% python3 -q
>>> import numpy as np
>>> from numpy import linalg as LA
>>> np.set_printoptions(suppress=True, linewidth=200)
>>> tidy = lambda a: np.round(a, 1) + 0
>>> O, _ = LA.qr(np.array([[-1.3, -0.7, 0.7, 0.3],
...     [0.6, 0.1, 1.1, -0.4],
...     [0.8, 0.0, 0.8, 1.3],
...     [0.0, 0.3, 0.1, 0.4]]))
>>> m1 = 2 * O
>>> tidy(m1)
array([[-1.6, -0.9,  0.7,  0.2],
       [ 0.7, -0.5,  1.4, -1.2],
       [ 1. , -1.2,  0.2,  1.3],
       [ 0. ,  1.2,  1.3,  1. ]])
>>> ang = np.radians(12)
>>> r_ = np.eye(4)
>>> r_[3, 3] = r_[0, 0] = np.cos(ang)
>>> r_[3, 0], r_[0, 3] = -np.sin(ang), np.sin(ang)
>>> tidy(r_)
array([[ 1. ,  0. ,  0. ,  0.2],
       [ 0. ,  1. ,  0. ,  0. ],
       [ 0. ,  0. ,  1. ,  0. ],
       [-0.2,  0. ,  0. ,  1. ]])
>>> other = m1 @ r_.T
>>> tidy(other)
array([[-1.5, -0.9,  0.7,  0.6],
       [ 0.5, -0.5,  1.4, -1.3],
       [ 1.2, -1.2,  0.2,  1. ],
       [ 0.2,  1.2,  1.3,  0.9]])
>>> np.allclose(LA.norm(m1, axis=1), LA.norm(other, axis=1))
True
>>> blk = np.stack([other, 5 * other, other[::-1]])
>>> blk.shape
(3, 4, 4)
>>> LA.matrix_rank(blk)
array([4, 4, 4])
>>> LA.matrix_rank(blk.reshape(3, -1))
np.int64(2)
>>> (blk @ other.T).shape
(3, 4, 4)
>>> tidy(np.einsum("bij,cij->bc", blk, blk))
array([[ 16.,  80.,   0.],
       [ 80., 400.,   0.],
       [  0.,   0.,  16.]])
>>> rng = np.random.default_rng(104)
>>> other = m1 + rng.integers(-2, 3, (4, 1)) @ rng.integers(-2, 3, (1, 4))
>>> tidy(other)
array([[-2.6, -1.9, -1.3, -1.8],
       [-1.3, -2.5, -2.6, -5.2],
       [ 2. , -0.2,  2.2,  3.3],
       [-1. ,  0.2, -0.7, -1. ]])
>>> LA.matrix_rank(other - m1, tol=1e-8)
np.int64(1)
>>> np.abs(other - m1).sum(axis=1)
array([ 6., 12.,  6.,  6.])
>>> x0 = np.array([0, 0, -3, -1])
>>> y = m1 @ x0
>>> tidy(y)
array([-2.4, -2.9, -1.8, -4.7])
>>> tidy(LA.solve(m1, -3 * y))
array([0., 0., 9., 3.])
>>> tidy(LA.solve(m1, m1[:, 3]))
array([0., 0., 0., 1.])
>>> X = np.load("m.npy")
>>> X
array([[-8,  5, -8,  5, -8,  5],
       [-8,  9, -8,  9, -8,  9],
       [ 5, -2,  5, -2,  5, -2],
       [-8,  5, -8,  5, -8,  5],
       [-8,  9, -8,  9, -8,  9],
       [ 5, -2,  5, -2,  5, -2]])
>>> (X - X.T) / 2
array([[ 0. ,  6.5, -6.5,  6.5,  0. ,  0. ],
       [-6.5,  0. , -3. ,  2. , -8.5,  5.5],
       [ 6.5,  3. ,  0. ,  3. ,  6.5, -3.5],
       [-6.5, -2. , -3. ,  0. , -8.5,  3.5],
       [ 0. ,  8.5, -6.5,  8.5,  0. ,  2. ],
       [ 0. , -5.5,  3.5, -3.5, -2. ,  0. ]])
>>> np.trace(X)
np.int64(1)
>>> rank = LA.matrix_rank(X)
>>> rank
np.int64(2)
>>> null = LA.svd(X)[2][rank:].T
>>> [int(LA.matrix_rank(X[:i])) for i in range(1, len(X) + 1)]
[1, 2, 2, 2, 2, 2]
>>> [int(LA.matrix_rank(X[:, :j + 1])) for j in range(6)]
[1, 2, 2, 2, 2, 2]
>>> tidy(null @ null.T)
array([[ 0.7,  0. , -0.3,  0. , -0.3,  0. ],
       [ 0. ,  0.7,  0. , -0.3,  0. , -0.3],
       [-0.3,  0. ,  0.7,  0. , -0.3,  0. ],
       [ 0. , -0.3,  0. ,  0.7,  0. , -0.3],
       [-0.3,  0. , -0.3,  0. ,  0.7,  0. ],
       [ 0. , -0.3,  0. , -0.3,  0. ,  0.7]])
>>> np.allclose(X @ null, 0)
True
>>> null.shape
(6, 4)
